>>> import numpy as np
>>> import numpy.linalg as la
>>> np.set_printoptions(suppress=True, linewidth=140)
>>> rnd = lambda a: np.round(a, 2) + 0
>>> A = np.maximum(np.array([[2],
...     [6],
...     [3],
...     [7],
...     [5],
...     [7],
...     [8],
...     [0],
...     [6],
...     [1],
...     [1],
...     [5],
...     [9],
...     [5],
...     [2],
...     [4],
...     [5],
...     [6],
...     [6],
...     [7],
...     [7],
...     [9],
...     [5]]) @ np.array([[1, 3, -1]]) + np.array([0, -2, 0]), 0)
>>> A
array([[ 2,  4,  0],
       [ 6, 16,  0],
       [ 3,  7,  0],
       [ 7, 19,  0],
       [ 5, 13,  0],
       [ 7, 19,  0],
       [ 8, 22,  0],
       [ 0,  0,  0],
       [ 6, 16,  0],
       [ 1,  1,  0],
       [ 1,  1,  0],
       [ 5, 13,  0],
       [ 9, 25,  0],
       [ 5, 13,  0],
       [ 2,  4,  0],
       [ 4, 10,  0],
       [ 5, 13,  0],
       [ 6, 16,  0],
       [ 6, 16,  0],
       [ 7, 19,  0],
       [ 7, 19,  0],
       [ 9, 25,  0],
       [ 5, 13,  0]])
>>> # row 5 repeats row 3
>>> left, sv, Vt = la.svd(A, full_matrices=False)
>>> np.abs(left[:, 0]).round(6).argmax()
np.int64(12)
>>> rnd(left.T @ A @ Vt.T)
array([[77.16,  0.  ,  0.  ],
       [ 0.  ,  1.3 ,  0.  ],
       [ 0.  ,  0.  ,  0.  ]])
>>> left, sv, Vt = la.svd(A)
>>> V = Vt[:(sv > 1e-8).sum()]
>>> rng = np.random.default_rng(79640)
>>> vec = A[8] + 2 * A[14] + rng.integers(2) * np.eye(3)[2]
>>> vec
array([10., 24.,  1.])
>>> la.matrix_rank(np.vstack([A, vec]))
np.int64(3)
>>> np.allclose(V.T @ V @ vec, vec)
False
>>> K = np.load("layer11.npy")
>>> K
array([[0, 1, 0],
       [0, 0, 1],
       [1, 0, 0]])
>>> K.sum(axis=0)
array([1, 1, 1])
>>> np.count_nonzero(K)
np.int64(3)
>>> print(rnd(la.svd(K, compute_uv=False)))
[1. 1. 1.]
>>> K.sum(axis=1)
array([1, 1, 1])
>>> print(np.unravel_index(np.abs(K).argmax(), K.shape))
(np.int64(0), np.int64(1))
>>> K.T @ K
array([[1, 0, 0],
       [0, 1, 0],
       [0, 0, 1]])
>>> print(K[:, 2] @ K[:, 0])
0
>>> print(rnd(la.norm(K, axis=0)))
[1. 1. 1.]
>>> rnd(la.pinv(K))
array([[0., 0., 1.],
       [1., 0., 0.],
       [0., 1., 0.]])
>>> mat = -3 * np.eye(3) + np.eye(3, k=1)
>>> mat
array([[-3.,  1.,  0.],
       [ 0., -3.,  1.],
       [ 0.,  0., -3.]])
>>> rnd(la.det(mat[::-1]))
np.float64(27.0)
>>> print(np.einsum("ij,ji->", mat, mat))
27.0
>>> rnd(la.eigvals(mat))
array([-3., -3., -3.])
>>> print(rnd(la.eigvals(mat).sum().real))
-9.0
>>> np.allclose(mat, mat.T)
False
>>> rnd(la.matrix_power(mat, 3))
array([[-27.,  27.,  -9.],
       [  0., -27.,  27.],
       [  0.,   0., -27.]])
>>> r0, v = mat[0], mat[1]
>>> r0 @ v
np.float64(-3.0)
>>> p = (r0 @ v) / (r0 @ r0) * r0
>>> print(rnd(v - p))
[-0.9 -2.7  1. ]
>>> print(rnd(p))
[ 0.9 -0.3  0. ]
>>> print(rnd((v - p) @ r0))
0.0
>>> print(np.outer(r0, v))
[[-0.  9. -3.]
 [ 0. -3.  1.]
 [ 0. -0.  0.]]
>>> la.matrix_rank(np.outer(r0, v))
np.int64(1)
>>> Q, V = la.qr(mat[:, :2])[0], la.qr(mat[:, 2:])[0]
>>> sv = la.svd(Q.T @ V, compute_uv=False)
>>> rnd(sv)
array([0.32])
>>> print((sv > 0.9).sum())
0
>>> A2 = np.array([[3, 3], [3, -3]])
>>> F = np.tile(A2, (2, 2))
>>> F
array([[ 3,  3,  3,  3],
       [ 3, -3,  3, -3],
       [ 3,  3,  3,  3],
       [ 3, -3,  3, -3]])
>>> # looks like rank 2
>>> w1 = np.array([[0, 2, 5], [0, 0, 3], [4, 2, 1], [5, 4, 4]])
>>> c = np.array([-1, -2, -2])
>>> H = np.maximum(F @ w1 + c, 0)
>>> (H > 0).astype(int)
array([[1, 1, 1],
       [0, 0, 0],
       [1, 1, 1],
       [0, 0, 0]])
>>> print(H)
[[26 22 37]
 [ 0  0  0]
 [26 22 37]
 [ 0  0  0]]
>>> W2 = np.array([[5, 3, -5], [-1, -5, -1], [2, 4, -1]])
>>> (H @ W2).round(6).argmax(axis=1)
array([0, 0, 0, 0])
>>> vec = np.array([3, 0, 3, 3])
>>> h = np.maximum(F @ vec, 0)
>>> print(rnd(np.tanh(F @ vec)))
[1. 1. 1. 1.]
>>> np.maximum(F @ (3 * vec), 0)
array([81, 27, 81, 27])
>>> F * (h > 1e-9)[:, None]
array([[ 3,  3,  3,  3],
       [ 3, -3,  3, -3],
       [ 3,  3,  3,  3],
       [ 3, -3,  3, -3]])
>>> np.maximum(F @ vec, 0) - np.maximum(-F @ vec, 0)
array([27,  9, 27,  9])
>>> h
array([27,  9, 27,  9])
>>> w, V = la.eigh(F)
>>> np.unique(w.round(6) + 0, return_counts=True)[1]
array([1, 2, 1])
>>> rnd(V @ np.diag(w) @ V.T)
array([[ 3.,  3.,  3.,  3.],
       [ 3., -3.,  3., -3.],
       [ 3.,  3.,  3.,  3.],
       [ 3., -3.,  3., -3.]])
>>> rnd(V.T @ F @ V)
array([[-8.49,  0.  ,  0.  ,  0.  ],
       [ 0.  ,  0.  ,  0.  ,  0.  ],
       [ 0.  ,  0.  ,  0.  ,  0.  ],
       [ 0.  ,  0.  ,  0.  ,  8.49]])
>>> M = np.load("block6.npy")
>>> M
array([[ 0.56,  2.95],
       [ 2.95, -0.56]])
>>> w, V = la.eigh(M)
>>> vec = np.array([0, 3])
>>> rnd(vec @ M @ vec)
np.float64(-5.04)
>>> rnd(np.abs(M).sum(axis=1).max()), rnd(np.abs(w).max())
(np.float64(3.51), np.float64(3.0))
>>> rnd(la.eigvalsh(M[1:, 1:]))
array([-0.56])
>>> rnd(V * np.maximum(w, 0) @ V.T)
array([[1.78, 1.48],
       [1.48, 1.22]])
>>> A2 = np.array([[2, 4, 4], [-1, -2, 1]])
>>> rnd(np.einsum("ij,ij->i", M, M))
array([9.02, 9.02])
>>> rnd(np.einsum("ik,kj->ji", M, A2))
array([[-1.83,  6.46],
       [-3.66, 12.92],
       [ 5.19, 11.24]])
>>> np.vstack([M, A2.T]).shape
(5, 2)
>>> la.matrix_rank(M @ A2)
np.int64(2)
>>> rnd(A2.T @ M.T)
array([[-1.83,  6.46],
       [-3.66, 12.92],
       [ 5.19, 11.24]])
>>> rnd(np.einsum("ij->j", M))
array([3.51, 2.39])
>>> A2 = np.array([[-1, -2, 1, -1], [1, -2, 0, -2], [2, 1, 1, -1]])
>>> arr = A2.T @ A2
>>> arr
array([[ 6,  2,  1, -3],
       [ 2,  9, -1,  5],
       [ 1, -1,  2, -2],
       [-3,  5, -2,  6]])
>>> w, V = la.eigh(arr)
>>> vec = np.array([3, -5, 4, 2])
>>> rnd(vec @ arr @ vec / (vec @ vec)), rnd(w[0]), rnd(w[-1])
(np.float64(3.17), np.float64(0.0), np.float64(13.11))
>>> print(rnd(la.eigvalsh(arr[1:, 1:])))
[ 0.92  3.   13.08]
>>> left, sv, Vt = la.svd(arr)
>>> V = Vt[:(sv > 1e-8).sum()]
>>> vec = arr[2] + -3 * arr[0] + rng.integers(2) * np.eye(4)[1]
>>> vec
array([-17.,  -6.,  -1.,   7.])
>>> la.matrix_rank(np.vstack([arr, vec]))
np.int64(4)
>>> print(np.allclose(V.T @ V @ vec, vec))
False
>>> (arr + arr.T) / 2
array([[ 6.,  2.,  1., -3.],
       [ 2.,  9., -1.,  5.],
       [ 1., -1.,  2., -2.],
       [-3.,  5., -2.,  6.]])
>>> np.allclose(arr, arr.T)
True
>>> X = np.array([[1.8, 2.1, -0.1],
...     [0.1, 0.4, 0.7],
...     [1.3, -0.9, 1.0],
...     [0.3, -0.2, 1.3]])
>>> X
array([[ 1.8,  2.1, -0.1],
       [ 0.1,  0.4,  0.7],
       [ 1.3, -0.9,  1. ],
       [ 0.3, -0.2,  1.3]])
>>> Q, V = la.qr(X[:, :1])[0], la.qr(X[:, 1:])[0]
>>> sv = la.svd(Q.T @ V, compute_uv=False)
>>> rnd(np.degrees(np.arccos(sv.clip(0, 1))))
array([42.62])
>>> print(rnd(la.norm(Q @ Q.T - V @ V.T, 2)))
1.0
>>> rnd(sv)
array([0.74])
>>> (sv > 0.9).sum()
np.int64(0)
>>> [round(float(x), 2) for x in la.svd(arr, compute_uv=False)[:3]]
[13.11, 8.42, 1.47]
>>> print(la.cond(arr) > 100)
True
>>> print(np.argsort(-la.norm(arr, axis=0).round(6), kind="stable")[:3])
[1 3 0]
>>> la.matrix_rank(arr, rtol=0.1)
np.int64(3)
>>> proj = X @ la.solve(X.T @ X, X.T)
>>> print(rnd(proj))
[[ 0.99  0.08  0.02 -0.06]
 [ 0.08  0.41 -0.17  0.45]
 [ 0.02 -0.17  0.95  0.13]
 [-0.06  0.45  0.13  0.65]]
>>> print(la.matrix_rank(np.eye(4) - proj))
1
>>> rnd(np.diag(proj))
array([0.99, 0.41, 0.95, 0.65])
>>> print(rnd(np.trace(proj)))
3.0
>>> Q = X.astype(float).copy()
>>> for j in range(3):
...     Q[:, j] -= Q[:, :j] @ (Q[:, :j].T @ Q[:, j])
...     Q[:, j] /= la.norm(Q[:, j])
... 
>>> rnd(Q)
array([[ 0.8 ,  0.58, -0.09],
       [ 0.04,  0.17,  0.62],
       [ 0.58, -0.78, -0.1 ],
       [ 0.13, -0.18,  0.77]])
>>> rnd(Q.T @ X)
array([[ 2.24,  1.15,  0.7 ],
       [ 0.  ,  2.02, -0.94],
       [ 0.  ,  0.  ,  1.34]])
>>> A2 = np.array([[2, -5, -1], [0, 3, -2], [4, -2, -1]])
>>> la.matrix_rank(np.vstack([Q, A2.T]))
np.int64(3)
>>> rnd(A2.T @ Q.T)
array([[ 1.25,  2.56,  0.74,  3.36],
       [-2.09, -0.94, -5.02, -2.74],
       [-1.87, -1.01,  1.08, -0.56]])
>>> rnd(Q @ A2)
array([[ 1.25, -2.09, -1.87],
       [ 2.56, -0.94, -1.01],
       [ 0.74, -5.02,  1.08],
       [ 3.36, -2.74, -0.56]])
>>> print(rnd(np.einsum("ij,ij->i", Q, Q)))
[0.99 0.41 0.95 0.65]
>>> rnd(np.einsum("ik,kj->ji", Q, A2))
array([[ 1.25,  2.56,  0.74,  3.36],
       [-2.09, -0.94, -5.02, -2.74],
       [-1.87, -1.01,  1.08, -0.56]])
>>> J = np.loadtxt("m.csv", delimiter=",")
>>> rnd(J)
array([[-0.42,  0.1 , -0.9 ],
       [ 0.87, -0.23, -0.43],
       [-0.24, -0.97,  0.01]])
>>> # orthonormal columns
>>> A2 = np.array([[-1, 3, 6], [4, -8, -5], [5, -7, -9]])
>>> rnd(np.einsum("ij,ij->i", J, J))
array([1., 1., 1.])
>>> np.vstack([J, A2.T]).shape
(6, 3)
>>> rnd(A2.T @ J.T)
array([[-3.71, -3.93, -3.58],
       [ 4.29,  7.44,  6.95],
       [ 5.13, 10.24,  3.28]])
>>> rnd(J @ A2)
array([[-3.71,  4.29,  5.13],
       [-3.93,  7.44, 10.24],
       [-3.58,  6.95,  3.28]])
>>> rnd(np.einsum("ij->j", J))
array([ 0.21, -1.1 , -1.32])
